$ python3 -q
>>> import numpy as np
>>> np.set_printoptions(precision=2, suppress=True, linewidth=200, floatmode="fixed")
>>> def rnd(a):
...     return np.round(a, 2) + 0
... 
>>> W0 = np.load("m.npy")
>>> print(W0)
[[  4  -6  -2   9   7  -2]
 [  4   2   6   3   1   6]
 [ -8   2  -6  -4  -2  -6]
 [  3  -3   0   4   3   0]
 [-10   6  -4  -6  -4  -4]
 [  8  -2   6   4   2   6]]
>>> rank = np.linalg.matrix_rank(W0)
>>> rank
np.int64(3)
>>> N = np.linalg.svd(W0)[2][rank:].T
>>> np.linalg.matrix_rank(W0.T @ W0), np.linalg.matrix_rank(W0 @ W0.T)
(np.int64(3), np.int64(3))
>>> [int(np.linalg.matrix_rank(W0[:i])) for i in range(1, len(W0) + 1)]
[1, 2, 3, 3, 3, 3]
>>> np.allclose(W0 @ N, 0)
True
>>> print([int(np.linalg.matrix_rank(np.delete(W0, i, axis=0))) for i in range(6)])
[3, 3, 3, 3, 3, 3]
>>> np.allclose(W0 @ W0.T, W0.T @ W0)
False
>>> (W0 + W0.T) / 2
array([[ 4.00, -1.00, -5.00,  6.00, -1.50,  3.00],
       [-1.00,  2.00,  4.00,  0.00,  3.50,  2.00],
       [-5.00,  4.00, -6.00, -2.00, -3.00,  0.00],
       [ 6.00,  0.00, -2.00,  4.00, -1.50,  2.00],
       [-1.50,  3.50, -3.00, -1.50, -4.00, -1.00],
       [ 3.00,  2.00,  0.00,  2.00, -1.00,  6.00]])
>>> (W0 - W0.T) / 2
array([[ 0.00, -5.00,  3.00,  3.00,  8.50, -5.00],
       [ 5.00,  0.00,  2.00,  3.00, -2.50,  4.00],
       [-3.00, -2.00,  0.00, -2.00,  1.00, -6.00],
       [-3.00, -3.00,  2.00,  0.00,  4.50, -2.00],
       [-8.50,  2.50, -1.00, -4.50,  0.00, -3.00],
       [ 5.00, -4.00,  6.00,  2.00,  3.00,  0.00]])
>>> np.allclose(W0, W0.T)
False
>>> print(np.trace(W0))
6
>>> print(np.linalg.matrix_power(W0, 4))
[[ 2028  2724  4752 -2940 -2976  4752]
 [-2356  1492  -864 -2580 -1768  -864]
 [ 2924 -3428  -504  5360  4052  -504]
 [  324  1692  2016 -2120 -1908  2016]
 [ 2112 -4704 -2592  6840  5496 -2592]
 [-2924  3428   504 -5360 -4052   504]]
>>> M = np.load("dump.npy")
>>> M
array([[ 0.13, 28.37, 51.66],
       [-0.41,  6.63, 25.49],
       [-0.23, 49.05, 47.23],
       [ 0.07, 42.13, 66.31],
       [ 0.27, 63.32, 44.75]])
>>> np.linalg.matrix_rank(M, rtol=0.1)
np.int64(2)
>>> rnd(np.linalg.norm(M, 2) / np.linalg.norm(M))
np.float64(0.98)
>>> K = np.array([[1, 0, 0, 0], [1, 1, 0, 0], [1, 0, 1, 0], [3, 0, 2, 1]])
>>> Y = np.array([[4, 1, 5], [0, 5, 5]])
>>> C = np.kron(Y, K)
>>> C
array([[ 4,  0,  0,  0,  1,  0,  0,  0,  5,  0,  0,  0],
       [ 4,  4,  0,  0,  1,  1,  0,  0,  5,  5,  0,  0],
       [ 4,  0,  4,  0,  1,  0,  1,  0,  5,  0,  5,  0],
       [12,  0,  8,  4,  3,  0,  2,  1, 15,  0, 10,  5],
       [ 0,  0,  0,  0,  5,  0,  0,  0,  5,  0,  0,  0],
       [ 0,  0,  0,  0,  5,  5,  0,  0,  5,  5,  0,  0],
       [ 0,  0,  0,  0,  5,  0,  5,  0,  5,  0,  5,  0],
       [ 0,  0,  0,  0, 15,  0, 10,  5, 15,  0, 10,  5]])
>>> evals, evecs = np.linalg.eig(K)
>>> K @ evecs[:, 0] - evals[0] * evecs[:, 0]
array([0.00, 0.00, 0.00, 0.00])
>>> evals
array([1.00, 1.00, 1.00, 1.00])
>>> rnd(np.sort(np.linalg.eigvals(K.T)))
array([1.00, 1.00, 1.00, 1.00])
>>> rnd(np.sort(np.linalg.eigvals(K @ K)))
array([1.00, 1.00, 1.00, 1.00])
>>> np.prod(evals)
np.float64(1.0)
>>> rnd(np.sort(np.linalg.eigvals(np.linalg.inv(K))))
array([1.00, 1.00, 1.00, 1.00])
>>> x0 = np.array([2, -3, -3, 2])
>>> np.linalg.norm(K @ x0) <= np.linalg.norm(K, 2) * np.linalg.norm(x0) + 1e-9
np.True_
>>> K @ np.eye(4)[2]
array([0.00, 0.00, 1.00, 2.00])
>>> K @ x0
array([ 2, -1, -1,  2])
>>> rnd(np.abs(np.linalg.eigvals(K)).max())
np.float64(1.0)
>>> K @ K
array([[1, 0, 0, 0],
       [2, 1, 0, 0],
       [2, 0, 1, 0],
       [8, 0, 4, 1]])
>>> J = np.array([[-3.0, -4.0, -1.0, -2.0],
...     [6.0, 24.0, -6.0, 12.0],
...     [6.0, 32.0, -10.0, 16.0],
...     [-6.0, -24.0, 6.0, -12.0]])
>>> left, sv, Vh = np.linalg.svd(J, full_matrices=False)
>>> rnd(Vh @ Vh.T)
array([[1.00, 0.00, 0.00, 0.00],
       [0.00, 1.00, 0.00, 0.00],
       [0.00, 0.00, 1.00, 0.00],
       [0.00, 0.00, 0.00, 1.00]])
>>> rnd(left.T @ left)
array([[1.00, 0.00, 0.00, 0.00],
       [0.00, 1.00, 0.00, 0.00],
       [0.00, 0.00, 1.00, 0.00],
       [0.00, 0.00, 0.00, 1.00]])
>>> rnd(np.abs(Vh[0]))
array([0.19, 0.85, 0.23, 0.43])
>>> rnd(np.cumsum(sv ** 2) / np.sum(sv ** 2))
array([1.00, 1.00, 1.00, 1.00])
>>> rnd(np.sqrt((sv ** 2).sum())), rnd(np.linalg.norm(J))
(np.float64(55.05), np.float64(55.05))
>>> left, sv, Vh = np.linalg.svd(J)
>>> evecs = Vh[:(sv > 1e-8).sum()]
>>> rng = np.random.default_rng(65)
>>> x0 = J[0] + 4 * J[3] + rng.integers(2) * np.eye(4)[3]
>>> x0
array([ -27.00, -100.00,   23.00,  -50.00])
>>> rnd(np.linalg.norm(x0 - evecs.T @ evecs @ x0))
np.float64(0.0)
>>> np.allclose(evecs.T @ evecs @ x0, x0)
True
>>> rnd(np.diag(evecs.T @ evecs))
array([0.55, 0.73, 0.55, 0.18])
>>> print(rnd(J @ np.linalg.pinv(J) @ J))
[[ -3.00  -4.00  -1.00  -2.00]
 [  6.00  24.00  -6.00  12.00]
 [  6.00  32.00 -10.00  16.00]
 [ -6.00 -24.00   6.00 -12.00]]
>>> np.linalg.lstsq(J[:-1].T, J[-1])[2]
np.int32(2)
>>> feats = np.loadtxt("layer4.csv", delimiter=",")
>>> feats
array([[ 7.65,  7.84,  1.57,  3.35,  5.11],
       [ 4.52, -0.05,  3.11, -2.52,  2.65],
       [ 3.82, -2.24,  1.95, -2.53,  0.14],
       [-1.75, -0.20,  0.04, -5.12,  0.49],
       [ 0.87,  2.25,  1.44, -2.05,  1.95],
       [-2.20, -7.53,  1.50, -9.03, -1.93],
       [ 0.69, -1.91,  2.11, -4.53,  0.69],
       [ 2.81, -3.27,  3.47, -2.65, -0.19],
       [ 3.45, -1.84,  2.66, -2.46,  0.62],
       [ 3.72, -1.56, -0.01, -2.54, -0.36],
       [ 4.05, -2.69,  1.21, -1.31, -1.33],
       [ 7.00,  2.33,  4.81,  1.54,  3.48],
       [ 1.06, -0.97, -0.66, -2.57, -1.17],
       [11.48, 12.83,  7.46,  6.32, 11.28],
       [-5.42, -3.48,  0.07, -8.31, -1.19],
       [ 3.41,  6.47,  4.33, -0.26,  6.35],
       [ 6.95,  6.55,  0.47,  3.49,  3.22],
       [ 3.60, -1.90,  3.26, -3.89,  1.89],
       [ 0.39, -5.83, -1.12, -6.52, -2.70],
       [ 5.32,  0.36,  1.96, -0.42,  1.25],
       [ 3.53,  2.36,  2.57, -1.09,  2.91],
       [ 0.26, -1.92,  3.15, -4.74,  1.19],
       [ 2.16,  5.63,  2.55, -0.49,  4.52],
       [ 5.95, -1.70,  2.40, -0.56,  0.20],
       [ 3.83,  3.63,  4.37, -0.55,  4.53]])
>>> Y = np.c_[feats[:, :1] @ np.array([[-4]]), np.array([1, -2, 1, 2, -1, -2, -2, -1, 1, 1, -2, -1, 1, 1, 1, 0, -2, -1, 2, 2, -2, 0, -2, -2, -1])]
>>> Y
array([[-30.60,   1.00],
       [-18.08,  -2.00],
       [-15.28,   1.00],
       [  7.00,   2.00],
       [ -3.48,  -1.00],
       [  8.80,  -2.00],
       [ -2.76,  -2.00],
       [-11.24,  -1.00],
       [-13.80,   1.00],
       [-14.88,   1.00],
       [-16.20,  -2.00],
       [-28.00,  -1.00],
       [ -4.24,   1.00],
       [-45.92,   1.00],
       [ 21.68,   1.00],
       [-13.64,   0.00],
       [-27.80,  -2.00],
       [-14.40,  -1.00],
       [ -1.56,   2.00],
       [-21.28,   2.00],
       [-14.12,  -2.00],
       [ -1.04,   0.00],
       [ -8.64,  -2.00],
       [-23.80,  -2.00],
       [-15.32,  -1.00]])
>>> np.linalg.matrix_rank(np.c_[feats, Y])
np.int64(6)
>>> rnd(np.linalg.norm(np.linalg.qr(feats)[0].T @ Y, axis=0) ** 2 / ((Y ** 2).sum(axis=0) + 1e-12))
array([1.00, 0.17])
>>> np.linalg.matrix_rank(Y)
np.int64(2)
>>> lab = feats[:, 1] > np.median(feats[:, 1])
>>> r0 = feats[lab].mean(axis=0) - feats[~lab].mean(axis=0)
>>> rnd(r0)
array([2.87, 7.00, 1.35, 4.16, 4.30])
>>> lab.astype(int)
array([1, 1, 0, 1, 1, 0, 0, 0, 0, 0, 0, 1, 0, 1, 0, 1, 1, 0, 0, 1, 1, 0, 1, 0, 1])
>>> ((feats - feats.mean(axis=0)) @ r0 > 0).astype(int)
array([1, 1, 0, 0, 1, 0, 0, 0, 0, 0, 0, 1, 0, 1, 0, 1, 1, 0, 0, 1, 1, 0, 1, 0, 1])
>>> Xc = (feats - feats.mean(axis=0)) / feats.std(axis=0)
>>> Xc.std(axis=0)
array([1.00, 1.00, 1.00, 1.00, 1.00])
>>> np.argwhere(np.abs(Xc) > 2)
array([[ 5,  3],
       [13,  0],
       [13,  1],
       [13,  2],
       [13,  3],
       [13,  4],
       [14,  0]])
>>> c = np.linalg.lstsq(np.delete(Xc, 2, axis=1), Xc[:, 2])[0]
>>> np.abs(c).argmax()
np.int64(1)
>>> F = np.loadtxt("data.csv", delimiter=",")
>>> print(F)
[[ -6.00 -10.00  -9.00  -9.00]
 [ -5.00  -9.00  -8.00  -8.00]
 [  2.00  -2.00  -1.00  -1.00]]
>>> x0 = np.array([1, 0, 1, 2])
>>> h1 = np.maximum(F @ x0, 0)
>>> print(np.maximum(F @ x0, 0) - np.maximum(-F @ x0, 0))
[-33.00 -29.00  -1.00]
>>> F * (h1 > 1e-9)[:, None]
array([[-0.00, -0.00, -0.00, -0.00],
       [-0.00, -0.00, -0.00, -0.00],
       [ 0.00, -0.00, -0.00, -0.00]])
>>> rnd(np.tanh(F @ x0))
array([-1.00, -1.00, -0.76])
>>> np.maximum(F @ (3 * x0), 0)
array([0.00, 0.00, 0.00])
